$ python -q
>>> import numpy as np
>>> from numpy import linalg as LA
>>> np.set_printoptions(precision=2, suppress=True, linewidth=160)
>>> sigma = 5 * 0.9 ** np.arange(4)
>>> rng = np.random.default_rng(1376)
>>> mat = rng.normal(size=(20, 4)) * rng.permutation(sigma)
>>> mat
array([[ 5.84,  1.49,  0.09,  1.14],
       [ 8.9 , -1.4 , -3.18, -6.42],
       [-9.77,  1.6 , -0.55,  0.43],
       [ 0.91, -1.41, -2.92, -0.53],
       [ 2.17,  2.65, -2.43,  4.37],
       [ 5.07,  8.88,  2.06, -7.71],
       [ 3.62, -6.06, -3.56, -1.45],
       [-0.21, -3.66,  3.28, -5.23],
       [ 2.72,  3.05,  3.56,  2.42],
       [-0.84,  0.34,  2.82, -7.78],
       [-5.5 ,  1.2 ,  4.3 , -0.13],
       [ 0.27, -2.  ,  0.81,  8.08],
       [-0.05, -5.25,  8.88, -1.71],
       [-0.35,  2.84,  1.36,  1.45],
       [-2.65,  5.  , -4.01,  1.4 ],
       [10.91, -1.77,  8.65,  2.96],
       [-5.67,  3.95,  1.51,  2.29],
       [-5.9 , -0.54, -2.64, -4.79],
       [-1.77,  3.96,  7.06,  0.39],
       [ 1.24,  0.16, -2.99,  4.13]])
>>> dist = LA.norm(mat[:, None] - mat[None], axis=-1)
>>> (dist + 1e9 * np.eye(20)).round(6).argmin(axis=1)
array([ 8,  6, 16, 19, 19,  9,  3,  9, 13,  7, 16, 19,  7,  8, 13,  0, 10,  2, 10,  4])
>>> dist[:5, :5]
array([[ 0.  ,  9.25, 15.64,  6.68,  5.62],
       [ 9.25,  0.  , 20.28,  9.93, 13.36],
       [15.64, 20.28,  0.  , 11.38, 12.76],
       [ 6.68,  9.93, 11.38,  0.  ,  6.51],
       [ 5.62, 13.36, 12.76,  6.51,  0.  ]])
>>> Xc = mat - mat.mean(axis=0)
>>> Uu, sigma, Vh = LA.svd(Xc, full_matrices=False)
>>> Vh[0] * np.sign(Vh[0, np.abs(Vh[0]).argmax()])
array([ 0.95, -0.21,  0.18, -0.14])
>>> np.round(Xc.mean(axis=0), 2) + 0
array([0., 0., 0., 0.])
>>> np.searchsorted(np.cumsum(sigma ** 2) / (sigma ** 2).sum(), 0.9) + 1
np.int64(4)
>>> LA.matrix_rank(Xc)
np.int64(4)
>>> np.abs(Vh[0]).argmax()
np.int64(0)
>>> round(float((sigma ** 2).sum() ** 2 / (sigma ** 4).sum()), 2)
3.68
>>> sigma ** 2 / (sigma ** 2).sum()
array([0.37, 0.25, 0.22, 0.17])
>>> other = np.c_[mat[:, :3] @ np.array([[-1, -1, 3], [1, 4, -3], [-5, 5, 5]]), np.array([1, 0, 2, 3, 2, 3, 1, 2, 2, 0, 2, 3, 2, 2, 3, 2, 1, 0, 0, 2])]
>>> other
array([[ -4.82,   0.61,  13.52,   1.  ],
       [  5.6 , -30.38,  15.  ,   0.  ],
       [ 14.13,  13.41, -36.87,   2.  ],
       [ 12.28, -21.14,  -7.65,   3.  ],
       [ 12.63,  -3.73, -13.57,   2.  ],
       [ -6.47,  40.72,  -1.14,   3.  ],
       [  8.1 , -45.63,  11.26,   1.  ],
       [-19.86,   1.98,  26.76,   2.  ],
       [-17.49,  27.3 ,  16.83,   2.  ],
       [-12.94,  16.34,  10.57,   0.  ],
       [-14.81,  31.84,   1.4 ,   2.  ],
       [ -6.34,  -4.21,  10.89,   3.  ],
       [-49.6 ,  23.43,  60.01,   2.  ],
       [ -3.61,  18.51,  -2.78,   2.  ],
       [ 27.68,   2.62, -42.99,   3.  ],
       [-55.93,  25.24,  81.29,   2.  ],
       [  2.08,  28.99, -21.31,   1.  ],
       [ 18.55,  -9.47, -29.26,   0.  ],
       [-29.55,  52.9 ,  18.09,   0.  ],
       [ 13.87, -15.55, -11.71,   2.  ]])
>>> np.round(LA.lstsq(mat, other[:, 0])[0], 2) + 0
array([-1.,  1., -5.,  0.])
>>> LA.matrix_rank(other)
np.int64(4)
>>> np.round(LA.norm(other - mat @ LA.lstsq(mat, other)[0], axis=0), 2) + 0
array([0.  , 0.  , 0.  , 8.05])
>>> u = np.array([6, 0, 0])
>>> np.cross(mat[8, :3], mat[12, :3])
array([ 45.8 , -24.34, -14.15])
>>> m1 = np.load("a.npy")
>>> m1
array([[-1.23, -0.36,  4.82, -0.3 ],
       [ 1.23, -2.33,  0.4 ,  4.23],
       [-3.7 ,  2.28, -0.63,  2.39],
       [ 2.88,  3.77,  1.09,  1.14]])
>>> def softmax(z):
...     e = np.exp(z - z.max(axis=-1, keepdims=True))
...     return e / e.sum(axis=-1, keepdims=True)
... 
>>> softmax(m1[3])
array([0.26, 0.65, 0.04, 0.05])
>>> softmax(m1[3] + 4)
array([0.26, 0.65, 0.04, 0.05])
>>> S = m1 @ m1.T / np.sqrt(4)
>>> softmax(S)[3] @ m1
array([2.88, 3.77, 1.09, 1.14])
>>> np.round(softmax(S + np.triu(np.full(S.shape, -np.inf), 1)), 2) + 0
array([[1., 0., 0., 0.],
       [0., 1., 0., 0.],
       [0., 0., 1., 0.],
       [0., 0., 0., 1.]])
>>> softmax(S).round(6).argmax(axis=1)
array([0, 1, 2, 3])
>>> np.round(softmax(S), 2) + 0
array([[1., 0., 0., 0.],
       [0., 1., 0., 0.],
       [0., 0., 1., 0.],
       [0., 0., 0., 1.]])
